% ipython --no-banner

In [1]: import numpy as np

In [2]: import numpy.linalg as la

In [3]: np.set_printoptions(precision=2, suppress=True, linewidth=140)

In [4]: K = np.loadtxt("test9.csv", delimiter=",")

In [5]: K
Out[5]: 
array([[ 2.,  2., -1., -2.],
       [-1.,  2.,  0., -1.],
       [-1.,  2.,  0., -1.]])

In [6]: r = la.matrix_rank(K)

In [7]: print(r)
2

In [8]: N = la.svd(K)[2][r:].T

In [9]: print(N @ N.T)
[[ 0.15  0.16  0.26  0.18]
 [ 0.16  0.29  0.06  0.42]
 [ 0.26  0.06  0.9  -0.13]
 [ 0.18  0.42 -0.13  0.66]]

In [10]: [int(la.matrix_rank(np.delete(K, i, axis=0))) for i in range(3)]
Out[10]: [1, 2, 2]

In [11]: la.matrix_rank(K.T @ K), la.matrix_rank(K @ K.T)
Out[11]: (np.int64(2), np.int64(2))

In [12]: N.shape
Out[12]: (4, 2)

In [13]: np.allclose(K @ N, 0)
Out[13]: True

In [14]: [int(la.matrix_rank(K[:i])) for i in range(1, len(K) + 1)]
Out[14]: [1, 2, 2]

In [15]: la.cond(K) > 100
Out[15]: np.True_

In [16]: np.argsort(-la.norm(K, axis=0).round(6), kind="stable")[:3]
Out[16]: array([1, 0, 3])

In [17]: [round(float(x), 2) for x in la.svd(K, compute_uv=False)[:3]]
Out[17]: [4.26, 2.61, 0.0]

In [18]: U, sv, Vt = la.svd(K)

In [19]: vecs = Vt[:(sv > 1e-8).sum()]

In [20]: rng = np.random.default_rng(214)

In [21]: x0 = K[2] + 3 * K[0] + rng.integers(2) * np.eye(4)[3]

In [22]: x0
Out[22]: array([ 5.,  8., -3., -7.])

In [23]: np.diag(vecs.T @ vecs)
Out[23]: array([0.85, 0.71, 0.1 , 0.34])

In [24]: print(np.unique(K.round(6), axis=0).shape)
(2, 4)

In [25]: try:
    ...:     la.inv(K)
    ...: except la.LinAlgError as e:
    ...:     print(e)
    ...: 
Last 2 dimensions of the array must be square

In [26]: A2 = K / la.norm(K, axis=1, keepdims=True)

In [27]: cov = A2 @ A2.T

In [28]: cov[0]
Out[28]: array([1.  , 0.45, 0.45])

In [29]: np.argwhere(np.triu(np.abs(cov) > 0.95, 1))
Out[29]: array([[1, 2]])

In [30]: (cov - 2 * np.eye(3)).round(6).argmax(axis=1)
Out[30]: array([1, 2, 1])

In [31]: np.round(np.degrees(np.arccos(np.clip(cov[0, 1], -1, 1))), 2)
Out[31]: np.float64(63.07)

In [32]: F = np.load("m.npy")

In [33]: print(F)
[[-4  2  4]
 [ 0 -4 -4]
 [-3 -4  4]]

In [34]: O, vecs = la.qr(F[:, :2])[0], la.qr(F[:, 2:])[0]

In [35]: sv = la.svd(O.T @ vecs, compute_uv=False)

In [36]: print(sv)
[0.86]

In [37]: np.degrees(np.arccos(sv.clip(0, 1)))
Out[37]: array([30.32])

In [38]: r0 = np.array([3, 4, 3])

In [39]: A2 = F + np.outer(r0, np.eye(3)[1])

In [40]: np.round(la.det(A2) / la.det(F), 2), round(1 + la.solve(F, r0)[1], 2)
Out[40]: (np.float64(0.73), np.float64(0.73))

In [41]: W1 = np.array([[3, 3, 1, 1, 2], [3, 1, 2, 1, 3], [1, 2, 2, 3, 1], [2, 1, 1, 3, 1]])

In [42]: b = np.array([9, -4, 8, -9, -7])

In [43]: act = np.maximum(K @ W1 + b, 0)

In [44]: (act > 0).mean(axis=0)
Out[44]: array([1., 0., 1., 0., 0.])

In [45]: act
Out[45]: 
array([[16.,  0., 10.,  0.,  0.],
       [10.,  0., 10.,  0.,  0.],
       [10.,  0., 10.,  0.,  0.]])

In [46]: print(la.matrix_rank(act))
2

In [47]: (act > 0).astype(int)
Out[47]: 
array([[1, 0, 1, 0, 0],
       [1, 0, 1, 0, 0],
       [1, 0, 1, 0, 0]])

In [48]: cent = np.array([[-1, -2, 3], [-2, 1, -2], [-3, -3, 1], [-2, -2, 2], [0, -1, -2]])

In [49]: print((act @ cent).round(6).argmax(axis=1))
[2 2 2]

In [50]: act @ cent
Out[50]: 
array([[-46., -62.,  58.],
       [-40., -50.,  40.],
       [-40., -50.,  40.]])

In [51]: A = np.loadtxt("x.csv", delimiter=",")

In [52]: A
Out[52]: 
array([[19.,  8.,  0., 16.],
       [ 8.,  7.,  0.,  8.],
       [ 0.,  0.,  3.,  0.],
       [16.,  8.,  0., 19.]])

In [53]: A2 = A[0, 0] * A[1:] - np.outer(A[1:, 0], A[0])

In [54]: A2
Out[54]: 
array([[  0.,  69.,   0.,  24.],
       [  0.,   0.,  57.,   0.],
       [  0.,  24.,   0., 105.]])

In [55]: np.flatnonzero(~A2.round(6).any(axis=1))
Out[55]: array([], dtype=int64)

In [56]: M = np.array([[9, 3, -9], [-4, 5, 9], [6, -1, -3]])

In [57]: M
Out[57]: 
array([[ 9,  3, -9],
       [-4,  5,  9],
       [ 6, -1, -3]])

In [58]: cov = M.T @ M

In [59]: np.allclose(cov, cov.T)
Out[59]: True

In [60]: la.svd(M, compute_uv=False) ** 2
Out[60]: array([289.24,  42.06,   7.7 ])

In [61]: cov
Out[61]: 
array([[ 133,    1, -135],
       [   1,   35,   21],
       [-135,   21,  171]])

In [62]: np.trace(cov), (M ** 2).sum()
Out[62]: (np.int64(339), np.int64(339))

In [63]: la.eigvalsh(cov)[::-1]
Out[63]: array([289.24,  42.06,   7.7 ])

In [64]: np.diag(cov)
Out[64]: array([133,  35, 171])

In [65]: np.poly(F)
Out[65]: array([   1.,    4.,  -20., -104.])

In [66]: np.einsum("ii->", F)
Out[66]: np.int64(-4)

In [67]: round(la.det(F[::-1]), 2)
Out[67]: np.float64(-104.0)

In [68]: np.round(la.det(2 * F), 2), round(float(la.det(F)), 2)
Out[68]: (np.float64(832.0), 104.0)

In [69]: la.eigvals(F)
Out[69]: array([ 4.77+0.j  , -4.38+1.61j, -4.38-1.61j])

In [70]: np.kron(np.eye(2, dtype=int), F)
Out[70]: 
array([[-4,  2,  4,  0,  0,  0],
       [ 0, -4, -4,  0,  0,  0],
       [-3, -4,  4,  0,  0,  0],
       [ 0,  0,  0, -4,  2,  4],
       [ 0,  0,  0,  0, -4, -4],
       [ 0,  0,  0, -3, -4,  4]])

In [71]: print(round(float(la.det(F.T)), 2))
104.0

In [72]: U, sv, Vt = la.svd(M, full_matrices=False)

In [73]: sv
Out[73]: array([17.01,  6.49,  2.77])

In [74]: np.round(U.T @ U, 2) + 0
Out[74]: 
array([[1., 0., 0.],
       [0., 1., 0.],
       [0., 0., 1.]])

In [75]: (sv > 1e-8).sum()
Out[75]: np.int64(3)

In [76]: A2 = M + rng.integers(-2, 3, (3, 1)) @ rng.integers(-2, 3, (1, 3))

In [77]: A2
Out[77]: 
array([[13,  7, -9],
       [-2,  7,  9],
       [ 6, -1, -3]])

In [78]: la.matrix_rank(A2 - M, tol=1e-8)
Out[78]: np.int64(1)

In [79]: J = np.maximum(np.array([[-7],
    ...:     [-4],
    ...:     [-6],
    ...:     [4],
    ...:     [9],
    ...:     [-5],
    ...:     [6],
    ...:     [-5],
    ...:     [-9],
    ...:     [-3],
    ...:     [-1],
    ...:     [4],
    ...:     [9],
    ...:     [-8],
    ...:     [-4],
    ...:     [8],
    ...:     [8]]) @ np.array([[-8, 9, 1]]) + np.array([5, 9, 8]), 0)

In [80]: print(J)
[[61  0  1]
 [37  0  4]
 [53  0  2]
 [ 0 45 12]
 [ 0 90 17]
 [45  0  3]
 [ 0 63 14]
 [45  0  3]
 [77  0  0]
 [29  0  5]
 [13  0  7]
 [ 0 45 12]
 [ 0 90 17]
 [69  0  0]
 [37  0  4]
 [ 0 81 16]
 [ 0 81 16]]

In [81]: O, R = la.qr(J)

In [82]: np.round(np.trace(O @ O.T), 2)
Out[82]: np.float64(3.0)

In [83]: np.allclose(R.T @ R, J.T @ J)
Out[83]: True
